% ipython --no-banner

In [1]: import numpy as np

In [2]: np.set_printoptions(precision=3, suppress=True, linewidth=160, floatmode="fixed")

In [3]: Y = np.array([[-2, -2, 0], [-3, -3, -3], [-3, -1, -1]])

In [4]: W2 = np.array([[5, -9], [0, -3]])

In [5]: M = np.block([[Y, np.array([[1, 3], [3, 3], [1, 0]])], [np.zeros((2, 3)), W2]])

In [6]: M
Out[6]: 
array([[-2.000, -2.000,  0.000,  1.000,  3.000],
       [-3.000, -3.000, -3.000,  3.000,  3.000],
       [-3.000, -1.000, -1.000,  1.000,  0.000],
       [ 0.000,  0.000,  0.000,  5.000, -9.000],
       [ 0.000,  0.000,  0.000,  0.000, -3.000]])

In [7]: Y = np.linalg.invert(M)
---------------------------------------------------------------------------
AttributeError                            Traceback (most recent call last)
Cell In[7], line 1
----> 1 Y = np.linalg.invert(M)

AttributeError: module 'numpy.linalg' has no attribute 'invert'

In [8]: Y = np.linalg.inv(M)

In [9]: np.allclose(Y, M.T)
Out[9]: False

In [10]: np.round(M @ Y, 3) + 0
Out[10]: 
array([[1.000, 0.000, 0.000, 0.000, 0.000],
       [0.000, 1.000, 0.000, 0.000, 0.000],
       [0.000, 0.000, 1.000, 0.000, 0.000],
       [0.000, 0.000, 0.000, 1.000, 0.000],
       [0.000, 0.000, 0.000, 0.000, 1.000]])

In [11]: print((np.abs(Y) > 1e-9).astype(int))
[[0 1 1 0 1]
 [1 1 1 1 1]
 [1 1 0 1 1]
 [0 0 0 1 1]
 [0 0 0 0 1]]

In [12]: feats = np.loadtxt("layer0.csv", delimiter=",")

In [13]: feats
Out[13]: 
array([[ 63.000,   0.000, -64.000,  56.000, -48.000, -64.000],
       [  0.000,  -1.000,   0.000,   0.000,   0.000,   0.000],
       [-64.000,   0.000,  63.000, -56.000,  48.000,  64.000],
       [ 56.000,   0.000, -56.000,  48.000, -42.000, -56.000],
       [-48.000,   0.000,  48.000, -42.000,  35.000,  48.000],
       [-64.000,   0.000,  64.000, -56.000,  48.000,  63.000]])

In [14]: w, vecs = np.linalg.eigh(feats)

In [15]: vec = np.array([5, 3, 0, 1, 4, 4])

In [16]: vec @ feats @ vec
Out[16]: np.float64(14.0)

In [17]: (np.sign(vecs[:, -1].round(6)) == np.sign(vecs[0, -1].round(6))).astype(int)
Out[17]: array([1, 0, 0, 1, 0, 0])

In [18]: round(float(vec @ feats @ vec / (vec @ vec)), 3), np.round(w[0], 3), w[-1]
Out[18]: (0.209, np.float64(-1.0), np.float64(276.0))

In [19]: left, sig, Vt = np.linalg.svd(feats)

In [20]: np.argmax(sig[:-1] / (sig[1:] + 1e-6)) + 1
Out[20]: np.int64(1)

In [21]: Y = left[:, :1] @ np.diag(sig[:1]) @ Vt[:1]

In [22]: round(float(np.linalg.norm(feats - Y) / np.linalg.norm(feats)), 3)
Out[22]: 0.008

In [23]: Y
Out[23]: 
array([[ 63.769,   0.000, -63.769,  55.798, -47.827, -63.769],
       [  0.000,   0.000,   0.000,   0.000,   0.000,   0.000],
       [-63.769,   0.000,  63.769, -55.798,  47.827,  63.769],
       [ 55.798,   0.000, -55.798,  48.823, -41.848, -55.798],
       [-47.827,   0.000,  47.827, -41.848,  35.870,  47.827],
       [-63.769,   0.000,  63.769, -55.798,  47.827,  63.769]])

In [24]: round(float(np.linalg.norm(feats - Y, 2)), 3), round(sig[1], 3)
Out[24]: (1.0, np.float64(1.0))

In [25]: np.linalg.matrix_rank(Y)
Out[25]: np.int64(1)

In [26]: np.all(np.linalg.eigvalsh(feats) > 0)
Out[26]: np.False_

In [27]: left, sig, Vt = np.linalg.svd(feats, full_matrices=False)

In [28]: np.round(left.T @ left, 3) + 0
Out[28]: 
array([[1.000, 0.000, 0.000, 0.000, 0.000, 0.000],
       [0.000, 1.000, 0.000, 0.000, 0.000, 0.000],
       [0.000, 0.000, 1.000, 0.000, 0.000, 0.000],
       [0.000, 0.000, 0.000, 1.000, 0.000, 0.000],
       [0.000, 0.000, 0.000, 0.000, 1.000, 0.000],
       [0.000, 0.000, 0.000, 0.000, 0.000, 1.000]])

In [29]: sig / sig[0]
Out[29]: array([1.000, 0.004, 0.004, 0.004, 0.004, 0.004])

In [30]: round(float(np.sqrt((sig ** 2).sum())), 3), np.round(np.linalg.norm(feats), 3)
Out[30]: (276.009, np.float64(276.009))

In [31]: np.abs(Vt[0])
Out[31]: array([0.481, 0.000, 0.481, 0.421, 0.361, 0.481])

In [32]: np.allclose(left * sig @ Vt, feats)
Out[32]: True

In [33]: r0 = np.array([0, -1, 3, -1, 3, -2])

In [34]: Y = feats + np.outer(r0, np.eye(6)[3])

In [35]: np.linalg.matrix_rank(Y - feats)
Out[35]: np.int64(1)

In [36]: Y
Out[36]: 
array([[ 63.000,   0.000, -64.000,  56.000, -48.000, -64.000],
       [  0.000,  -1.000,   0.000,  -1.000,   0.000,   0.000],
       [-64.000,   0.000,  63.000, -53.000,  48.000,  64.000],
       [ 56.000,   0.000, -56.000,  47.000, -42.000, -56.000],
       [-48.000,   0.000,  48.000, -39.000,  35.000,  48.000],
       [-64.000,   0.000,  64.000, -58.000,  48.000,  63.000]])

In [37]: print(np.linalg.matrix_rank(np.linalg.inv(Y) - np.linalg.inv(feats), tol=1e-8))
1

In [38]: J = np.loadtxt("block13.csv", delimiter=",")

In [39]: print(J)
[[  0.600  -2.000   0.400  -0.900   0.200   1.000]
 [  0.100   1.100  -2.300  -0.600  -0.700   0.100]
 [  0.500  -1.300   0.900   0.800   0.100   0.600]
 [ -5.000 -18.000   0.000   9.000   7.000  -9.000]
 [ -1.000  -0.900  -0.200   1.000  -1.300   2.000]
 [  0.200   0.400   0.200   0.900  -0.700  -0.400]
 [  1.300   0.800   0.100  -1.600   0.600  -1.000]
 [  0.600  -0.900   1.600  -0.400   0.700  -0.100]
 [ -0.300  -0.500  -0.700   0.100   0.400  -0.200]
 [  1.100   0.500   1.300   0.800   0.800   1.600]
 [  0.100   0.000   0.300   0.200  -1.700  -0.300]
 [ -0.100  -1.000  -1.400   1.500  -0.100   0.300]
 [  0.600  -0.700  -0.300   0.500  -1.300  -0.500]
 [ -1.300   1.800   0.100  -0.400   0.600  -0.900]
 [  0.800  -0.600   1.700  -0.200  -2.100   1.500]
 [  0.500   1.000   0.400   1.300  -0.100  -0.500]
 [ -0.300   1.500  -0.900   0.800  -1.000  -1.500]
 [  1.300  -1.100   0.500   1.300   0.300   1.800]
 [ -0.800   0.900   0.700  -0.900  -1.800   0.500]
 [ -0.800   0.100   0.800   1.100  -0.100  -1.400]]

In [40]: Y = np.c_[J[:, :5] @ np.array([[8, -5, 3, -1, -7],
    ...:     [-6, -6, -9, -5, -9],
    ...:     [-7, 6, -5, -6, 1],
    ...:     [0, 8, 4, -7, -7],
    ...:     [4, -4, 5, 2, -4]]), np.array([-1, -2, -2, 2, -1, 2, -2, -2, 1, -1, -1, 2, -1, -2, 2, -2, -1, -2, 0, 2])]

In [41]: Y
Out[41]: 
array([[ 14.800,   3.400,  15.200,  13.700,  19.700,  -1.000],
       [  7.500, -22.900,  -4.000,  11.000,  -5.900,  -2.000],
       [  5.900,  16.700,  12.400,  -4.800,   3.100,  -2.000],
       [ 96.000, 177.000, 218.000,  46.000, 106.000,   2.000],
       [ -6.400,  22.400,   3.600,  -2.900,  13.100,  -1.000],
       [ -5.000,   7.800,  -3.900, -11.100,  -8.300,   2.000],
       [  7.300, -25.900,  -7.200,   6.500,  -7.400,  -2.000],
       [  1.800,   6.000,   3.800,  -1.500,   5.500,  -2.000],
       [  7.100,  -0.500,   9.500,   7.100,   3.600,   1.000],
       [ -0.100,   2.500,  -0.500, -15.400, -19.700,  -1.000],
       [ -8.100,   9.700,  -8.900,  -6.700,   5.000,  -1.000],
       [ 14.600,  10.500,  21.200,   2.800,  -1.800,   2.000],
       [  5.900,   8.600,   5.100,  -1.400,   3.500,  -1.000],
       [-19.500,  -9.300, -19.200,  -4.300,  -6.600,  -2.000],
       [-10.300,  16.600, -12.000, -10.800,  11.300,   2.000],
       [ -5.200,   4.700,  -4.800, -17.200, -20.800,  -2.000],
       [ -9.100,  -2.500, -11.700,  -9.400, -13.900,  -1.000],
       [ 14.700,  12.300,  18.000,  -7.300,  -9.000,  -2.000],
       [-23.900,   2.800, -26.600,  -5.200,  11.700,   0.000],
       [-13.000,  17.400,  -3.400, -12.400,  -1.800,   2.000]])

In [42]: np.linalg.matrix_rank(Y)
Out[42]: np.int64(6)

In [43]: np.round(np.linalg.lstsq(J, Y[:, 0])[0], 3) + 0
Out[43]: array([ 8.000, -6.000, -7.000,  0.000,  4.000,  0.000])

In [44]: np.linalg.norm(np.linalg.qr(J)[0].T @ Y, axis=0) ** 2 / ((Y ** 2).sum(axis=0) + 1e-12)
Out[44]: array([1.000, 1.000, 1.000, 1.000, 1.000, 0.180])
